$ python -q
>>> import numpy as np
>>> np.set_printoptions(precision=3, suppress=True, linewidth=140, floatmode="fixed")
>>> def rnd(a):
...     return np.round(a, 3) + 0
... 
>>> E = np.load("run18.npy")
>>> E
array([[ 1.240, -1.840, -1.130],
       [-0.830,  0.590,  0.670],
       [-0.310, -1.490,  0.020],
       [-0.110,  0.830,  0.190]])
>>> U, sigma, Vt = np.linalg.svd(E)
>>> np.argmax(sigma[:-1] / (sigma[1:] + 1e-6)) + 1
np.int64(2)
>>> Y = U[:, :2] @ np.diag(sigma[:2]) @ Vt[:2]
>>> rnd(np.linalg.norm(E - Y) / np.linalg.norm(E))
np.float64(0.0)
>>> rng = np.random.default_rng(26585)
>>> Y = E + rng.integers(-2, 3, (4, 2)) @ rng.integers(-2, 3, (2, 3))
>>> rnd(Y)
array([[-4.760,  0.160, -7.130],
       [ 3.170, -0.410,  5.670],
       [ 0.690, -2.490, -0.980],
       [ 1.890,  0.830,  4.190]])
>>> rnd(Y - E)
array([[-6.000,  2.000, -6.000],
       [ 4.000, -1.000,  5.000],
       [ 1.000, -1.000, -1.000],
       [ 2.000,  0.000,  4.000]])
>>> np.abs(Y - E).sum(axis=1)
array([14.000, 10.000,  3.000,  6.000])
>>> rnd(np.linalg.svd(Y - E, compute_uv=False))
array([11.642,  2.340,  0.000])
>>> np.linalg.matrix_rank(Y - E, tol=1e-8)
np.int64(2)
>>> rnd(np.linalg.norm(E[1] - E[0]))
np.float64(3.665)
>>> rnd(E[1] @ E[0])
np.float64(-2.872)
>>> rnd(np.linalg.norm(E, "nuc"))
np.float64(4.295)
>>> rnd(np.linalg.norm(E, 1)), rnd(np.linalg.norm(E, np.inf))
(np.float64(4.75), np.float64(4.21))
>>> rnd(np.linalg.norm(E) ** 2 / np.linalg.norm(E, 2) ** 2)
np.float64(1.179)
>>> rnd(np.linalg.norm(E, 2))
np.float64(3.018)
>>> np.linalg.norm(E, axis=1).argmax()
np.int64(0)
>>> rnd(np.linalg.norm(E, axis=1))
array([2.490, 1.219, 1.522, 0.859])
>>> U, sigma, Vt = np.linalg.svd(E, full_matrices=False)
>>> rnd(np.cumsum(sigma ** 2) / np.sum(sigma ** 2))
array([0.848, 1.000, 1.000])
>>> rnd(U.T @ U)
array([[1.000, 0.000, 0.000],
       [0.000, 1.000, 0.000],
       [0.000, 0.000, 1.000]])
>>> rnd(sigma / sigma[0])
array([1.000, 0.423, 0.000])
>>> (sigma > 1e-8).sum()
np.int64(2)
>>> rnd(np.abs(Vt[0]))
array([0.408, 0.820, 0.401])
>>> rank = np.linalg.matrix_rank(E)
>>> rank
np.int64(2)
>>> ns = np.linalg.svd(E)[2][rank:].T
>>> [int(np.linalg.matrix_rank(np.delete(E, i, axis=0))) for i in range(4)]
[2, 2, 2, 2]
>>> rnd(E @ ns)
array([[0.000],
       [0.000],
       [0.000],
       [0.000]])
>>> rnd(ns[:, 0] / ns[np.abs(ns[:, 0]).round(6).argmax(), 0])
array([ 0.712, -0.135,  1.000])
>>> [int(np.linalg.matrix_rank(E[:, :j + 1])) for j in range(3)]
[1, 2, 2]
>>> [int(np.linalg.matrix_rank(E[:i])) for i in range(1, len(E) + 1)]
[1, 2, 2, 2]
>>> np.linalg.matrix_rank(E.T @ E), np.linalg.matrix_rank(E @ E.T)
(np.int64(2), np.int64(2))
>>> X = np.load("layer16.npy")
>>> rnd(X)
array([[-0.456, -0.765, -0.456],
       [ 0.570, -0.644,  0.510],
       [-0.684, -0.027,  0.729]])
>>> # keeps lengths
>>> w1 = np.array([[2, -3, -2, 2, 3], [3, 3, 1, -2, 1], [-2, -3, 3, -3, 1]])
>>> coef = np.array([1, 0, -5, 5, 1])
>>> act = np.maximum(X @ w1 + coef, 0)
>>> rnd(act)
array([[0.000, 0.441, 0.000, 6.985, 0.000],
       [0.000, 0.000, 0.000, 5.896, 2.576],
       [0.000, 0.000, 0.000, 1.499, 0.000]])
>>> cent = np.array([[-1, 2], [-1, -2], [-2, -2], [1, -2], [-2, 2]])
>>> rnd(act @ cent)
array([[  6.543, -14.852],
       [  0.745,  -6.641],
       [  1.499,  -2.998]])
>>> r0, g = act[1], act[0]
>>> rnd(r0 @ g)
np.float64(41.184)
>>> pr = (r0 @ g) / (r0 @ r0) * r0
>>> rnd(np.outer(r0, g))
array([[ 0.000,  0.000,  0.000,  0.000,  0.000],
       [ 0.000,  0.000,  0.000,  0.000,  0.000],
       [ 0.000,  0.000,  0.000,  0.000,  0.000],
       [ 0.000,  2.602,  0.000, 41.184,  0.000],
       [ 0.000,  1.136,  0.000, 17.991,  0.000]])
>>> rnd(np.linalg.norm(r0 + g) ** 2 + np.linalg.norm(r0 - g) ** 2)
np.float64(180.762)
>>> Y = np.array([[1, 2, 2], [3, 2, 1]])
>>> cent = np.kron(Y, X)
>>> cent.shape
(6, 9)
>>> Y = X / np.sqrt((X ** 2).mean(axis=1, keepdims=True))
>>> np.linalg.matrix_rank(Y) == np.linalg.matrix_rank(X)
np.True_
>>> rnd(np.linalg.norm(Y, axis=1))
array([1.732, 1.732, 1.732])
>>> K = np.load("a.npy")
>>> K
array([[ 162,   -2,   -2,    0],
       [  -3, -117,   -3,   -3],
       [   1,    2,  -37,    0],
       [   3,    2,   -1, -119]])
>>> Y = np.array([[1, 1], [-2, 1]])
>>> cent = np.kron(Y, K)
>>> np.linalg.matrix_rank(cent)
np.int64(8)
>>> cent.shape
(8, 8)
>>> cent
array([[ 162,   -2,   -2,    0,  162,   -2,   -2,    0],
       [  -3, -117,   -3,   -3,   -3, -117,   -3,   -3],
       [   1,    2,  -37,    0,    1,    2,  -37,    0],
       [   3,    2,   -1, -119,    3,    2,   -1, -119],
       [-324,    4,    4,    0,  162,   -2,   -2,    0],
       [   6,  234,    6,    6,   -3, -117,   -3,   -3],
       [  -2,   -4,   74,    0,    1,    2,  -37,    0],
       [  -6,   -4,    2,  238,    3,    2,   -1, -119]])
>>> rnd(np.linalg.norm(cent, 2)), rnd(np.linalg.norm(Y, 2) * np.linalg.norm(K, 2))
(np.float64(373.293), np.float64(373.293))
>>> P = np.triu(np.array([[-1, -5, 5, -4], [-1, -2, 4, -4], [4, 5, -5, -5], [-5, 1, -2, -1]]), 1) + np.eye(4)
>>> Y = P @ K @ np.linalg.inv(P)
>>> P @ K - K @ P
array([[   8.000, 1397.000, -968.000, 1121.000],
       [  -8.000,  -15.000,  339.000,  -19.000],
       [ -15.000,   -5.000,   -8.000,  422.000],
       [   0.000,   15.000,  -23.000,   15.000]])
>>> np.linalg.matrix_rank(Y)
np.int64(4)
>>> Y
array([[   170.000,   1435.000,  -6758.000, -26879.000],
       [   -11.000,   -172.000,    596.000,   2721.000],
       [   -14.000,    -78.000,    350.000,   1977.000],
       [     3.000,     17.000,    -84.000,   -459.000]])
>>> np.trace(Y), np.trace(K)
(np.float64(-111.0), np.int64(-111))
>>> cov = K.T @ K
>>> rnd(np.linalg.svd(K, compute_uv=False) ** 2)
array([26278.231, 14189.237, 13679.065,  1370.467])
>>> cov
array([[26263,    35,  -355,  -348],
       [   35, 13701,   279,   113],
       [ -355,   279,  1383,   128],
       [ -348,   113,   128, 14170]])
>>> np.diag(cov)
array([26263, 13701,  1383, 14170])
>>> F = np.array([[0, 0, 0], [2, -4, 0], [-6, -3, 0]])
>>> F
array([[ 0,  0,  0],
       [ 2, -4,  0],
       [-6, -3,  0]])
>>> np.allclose(F[:-1].T @ np.linalg.lstsq(F[:-1].T, F[-1])[0], F[-1])
False
>>> O, _ = np.linalg.qr(np.array([[0.8, 0.3, -0.2], [1.6, -0.4, 0.6], [-1.3, -0.6, -0.1]]))
>>> m1 = O[:, :3]
>>> rnd(m1)
array([[-0.362,  0.312,  0.878],
       [-0.724, -0.688, -0.053],
       [ 0.588, -0.655,  0.475]])
>>> # orthonormal columns
>>> Y = m1 / np.sqrt((m1 ** 2).mean(axis=1, keepdims=True))
>>> rnd(Y[1])
array([-1.253, -1.192, -0.093])
>>> rnd(np.linalg.norm(Y, axis=1))
array([1.732, 1.732, 1.732])
>>> cent = np.array([[0.1, 0.8, -1.1], [0.9, 1.1, 0.2]])
>>> feats = np.array([[1, 0],
...     [5, 1],
...     [0, 1],
...     [5, 4],
...     [1, 0],
...     [2, 1],
...     [3, 2],
...     [4, 5],
...     [1, 0],
...     [0, 1],
...     [5, 5],
...     [0, 5],
...     [4, 4],
...     [5, 4],
...     [0, 3],
...     [0, 5],
...     [1, 5],
...     [4, 1],
...     [1, 4],
...     [0, 1],
...     [2, 2],
...     [2, 5]]) @ cent + 0.05 * rng.normal(size=(22, 3))
>>> rnd(feats)
array([[ 0.084,  0.786, -1.034],
       [ 1.419,  5.067, -5.255],
       [ 0.957,  1.200,  0.221],
       [ 4.136,  8.411, -4.648],
       [ 0.113,  0.725, -1.104],
       [ 1.122,  2.659, -2.047],
       [ 2.093,  4.712, -2.817],
       [ 4.983,  8.636, -3.437],
       [ 0.154,  0.854, -1.230],
       [ 0.865,  1.128,  0.252],
       [ 4.994,  9.619, -4.504],
       [ 4.499,  5.477,  1.032],
       [ 4.074,  7.620, -3.555],
       [ 4.017,  8.441, -4.696],
       [ 2.649,  3.301,  0.548],
       [ 4.465,  5.439,  0.938],
       [ 4.597,  6.313, -0.088],
       [ 1.302,  4.356, -4.153],
       [ 3.678,  5.136, -0.378],
       [ 0.967,  1.072,  0.189],
       [ 1.971,  3.814, -1.843],
       [ 4.674,  7.122, -1.208]])
>>> lab = feats[:, 1] > np.median(feats[:, 1])
>>> r0 = feats[lab].mean(axis=0) - feats[~lab].mean(axis=0)
>>> rnd(r0)
array([ 3.024,  4.789, -1.162])
>>> lab.astype(int)
array([0, 1, 0, 1, 0, 0, 0, 1, 0, 0, 1, 1, 1, 1, 0, 1, 1, 0, 1, 0, 0, 1])
>>> (((feats - feats.mean(axis=0)) @ r0 > 0) == lab).mean()
np.float64(1.0)
>>> U, sigma, Vt = np.linalg.svd(feats)
>>> rnd(sigma)
array([30.864,  8.481,  0.243])
>>> np.argmax(sigma[:-1] / (sigma[1:] + 1e-6)) + 1
np.int64(2)
>>> Y = U[:, :2] @ np.diag(sigma[:2]) @ Vt[:2]
>>> np.linalg.matrix_rank(Y)
np.int64(2)
>>> rnd(np.abs(feats - Y).max())
np.float64(0.09)
>>> rnd(np.linalg.norm(feats - Y, 2)), rnd(sigma[2])
(np.float64(0.243), np.float64(0.243))
>>> A = np.load("out7.npy")
>>> A
array([[-3,  0,  0,  0],
       [ 0,  0,  0,  0],
       [ 0,  0,  3,  0],
       [ 0,  0,  0, -1]])
>>> # rows and columns are dependent
>>> rnd(A @ np.linalg.pinv(A) @ A)
array([[-3.000,  0.000,  0.000,  0.000],
       [ 0.000,  0.000,  0.000,  0.000],
       [ 0.000,  0.000,  3.000,  0.000],
       [ 0.000,  0.000,  0.000, -1.000]])
>>> np.unique(A.round(6), axis=0).shape
(4, 4)
>>> rnd(np.trace(np.linalg.pinv(A) @ A))
np.float64(3.0)
>>> arr = np.load("x.npy")
>>> arr
array([[0, 5, 6],
       [0, 5, 8],
       [0, 5, 4],
       [0, 5, 2],
       [0, 5, 2],
       [0, 5, 2],
       [0, 5, 4],
       [0, 5, 8],
       [0, 5, 6],
       [0, 5, 6],
       [0, 5, 8],
       [0, 5, 4],
       [0, 5, 4],
       [0, 5, 6],
       [0, 5, 6],
       [0, 5, 6]])
>>> # rows 3 and 4 are equal
>>> [round(float(x), 3) for x in np.linalg.svd(arr, compute_uv=False)[:3]]
[29.226, 5.464, 0.0]
>>> rnd(np.linalg.norm(arr, 2) / np.linalg.norm(arr))
np.float64(0.983)
>>> np.linalg.cond(arr) > 100
np.True_
>>> np.linalg.matrix_rank(arr, rtol=0.1)
np.int64(2)
